>>> import numpy as np
>>> from numpy import linalg as LA
>>> np.set_printoptions(suppress=True, linewidth=200)
>>> other = np.array([[3], [8], [-6], [5], [5]])
>>> C = np.array([[5, 1, -1]])
>>> K = other @ C
>>> K
array([[ 15,   3,  -3],
       [ 40,   8,  -8],
       [-30,  -6,   6],
       [ 25,   5,  -5],
       [ 25,   5,  -5]])
>>> t3 = np.stack([K, 3 * K, K[::-1]])
>>> (t3 @ K.T).shape
(3, 5, 5)
>>> t3.shape
(3, 5, 3)
>>> t3.sum(axis=0)
array([[  85,   17,  -17],
       [ 185,   37,  -37],
       [-150,  -30,   30],
       [ 140,   28,  -28],
       [ 115,   23,  -23]])
>>> np.round(LA.norm(t3, axis=(1, 2)), 1)
array([ 65.5, 196.6,  65.5])
>>> np.argsort(-LA.norm(K, axis=0).round(6), kind="stable")[:3]
array([0, 1, 2])
>>> LA.cond(K) > 100
np.True_
>>> mat = np.array([[6.8, 10.9, 6.3, 0.0],
...     [-0.7, -0.1, -4.2, -7.9],
...     [-0.2, -6.7, -0.7, -5.5],
...     [-3.4, -5.7, -7.1, -7.0],
...     [-4.3, -2.6, -1.2, -1.0]])
>>> C2 = mat.T @ mat
>>> LA.matrix_rank(C2)
np.int64(4)
>>> (mat @ mat.T).shape
(5, 5)
>>> np.allclose(C2, C2.T)
True
>>> round(np.trace(C2), 1), round((mat ** 2).sum(), 1)
(np.float64(532.1), np.float64(532.1))
>>> other = mat / LA.norm(mat, axis=1, keepdims=True)
>>> C2 = other @ other.T
>>> np.argwhere(np.triu(np.abs(C2) > 0.95, 1))
array([], shape=(0, 2), dtype=int64)
>>> C2[2].round(1)
array([-0.6,  0.6,  1. ,  0.8,  0.5])
>>> C2.round(1)
array([[ 1. , -0.3, -0.6, -0.8, -0.9],
       [-0.3,  1. ,  0.6,  0.8,  0.3],
       [-0.6,  0.6,  1. ,  0.8,  0.5],
       [-0.8,  0.8,  0.8,  1. ,  0.7],
       [-0.9,  0.3,  0.5,  0.7,  1. ]])
>>> np.round(LA.norm(other, axis=1), 1)
array([1., 1., 1., 1., 1.])
>>> np.round(np.degrees(np.arccos(np.clip(C2[2, 4], -1, 1))), 1)
np.float64(57.5)
>>> P = mat @ LA.solve(mat.T @ mat, mat.T)
>>> np.round(np.diag(P), 1)
array([0.9, 0.6, 1. , 0.5, 1. ])
>>> np.round(P @ mat[:, 2], 1)
array([ 6.3, -4.2, -0.7, -7.1, -1.2])
>>> np.round((np.eye(5) - P) @ mat, 1) + 0
array([[0., 0., 0., 0.],
       [0., 0., 0., 0.],
       [0., 0., 0., 0.],
       [0., 0., 0., 0.],
       [0., 0., 0., 0.]])
>>> other = np.array([[0, 1, -2, 1, -3, -2, 2],
...     [0, -1, 1, 0, -1, 2, 1],
...     [-2, 0, 3, -2, -2, -2, -3],
...     [-2, -1, -3, 0, 0, -1, 0],
...     [3, 0, 1, -3, -3, -2, 0],
...     [-2, -2, 1, 3, 0, 3, -1],
...     [0, -3, -1, 2, -3, 1, -3]])
>>> data = other + other.T
>>> data
array([[ 0,  1, -4, -1,  0, -4,  2],
       [ 1, -2,  1, -1, -1,  0, -2],
       [-4,  1,  6, -5, -1, -1, -4],
       [-1, -1, -5,  0, -3,  2,  2],
       [ 0, -1, -1, -3, -6, -2, -3],
       [-4,  0, -1,  2, -2,  6,  0],
       [ 2, -2, -4,  2, -3,  0, -6]])
>>> x = np.array([4, 5, -5, 5, -3, 3, 3])
>>> rhs = data @ x
>>> rhs
array([ 14, -19, -78,  37, -12,  23,  19])
>>> np.round(LA.solve(data, rhs + data[:, 2]), 1)
array([ 4.,  5., -4.,  5., -3.,  3.,  3.])
>>> np.round(LA.solve(data.T, data[6]), 1) + 0
array([0., 0., 0., 0., 0., 0., 1.])
>>> rng = np.random.default_rng(36237)
>>> z = rng.permutation(7)
>>> other = data[:, z] * rng.choice([-1, 1], 7)
>>> other
array([[-1,  4,  1, -2,  0,  0, -4],
       [-1,  0, -2,  2, -1, -1,  1],
       [-5,  1,  1,  4, -1,  4,  6],
       [ 0, -2, -1, -2, -3,  1, -5],
       [-3,  2, -1,  3, -6,  0, -1],
       [ 2, -6,  0,  0, -2,  4, -1],
       [ 2,  0, -2,  6, -3, -2, -4]])
>>> U, _, VT = LA.svd(data.T @ other)
>>> np.round(U @ VT, 1) + 0
array([[ 0.,  0.,  0.,  0.,  0., -1.,  0.],
       [ 0.,  0.,  1.,  0.,  0.,  0.,  0.],
       [ 0.,  0.,  0.,  0.,  0.,  0.,  1.],
       [ 1.,  0.,  0.,  0.,  0.,  0.,  0.],
       [ 0.,  0.,  0.,  0.,  1.,  0.,  0.],
       [ 0., -1.,  0.,  0.,  0.,  0.,  0.],
       [ 0.,  0.,  0., -1.,  0.,  0.,  0.]])
>>> np.round(LA.lstsq(data, other)[0], 1) + 0
array([[ 0.,  0.,  0.,  0.,  0., -1.,  0.],
       [ 0.,  0.,  1.,  0.,  0.,  0.,  0.],
       [ 0.,  0.,  0.,  0.,  0.,  0.,  1.],
       [ 1.,  0.,  0.,  0.,  0.,  0.,  0.],
       [ 0.,  0.,  0.,  0.,  1.,  0.,  0.],
       [ 0., -1.,  0.,  0.,  0.,  0.,  0.],
       [ 0.,  0.,  0., -1.,  0.,  0.,  0.]])
>>> z
array([3, 5, 1, 6, 4, 0, 2])
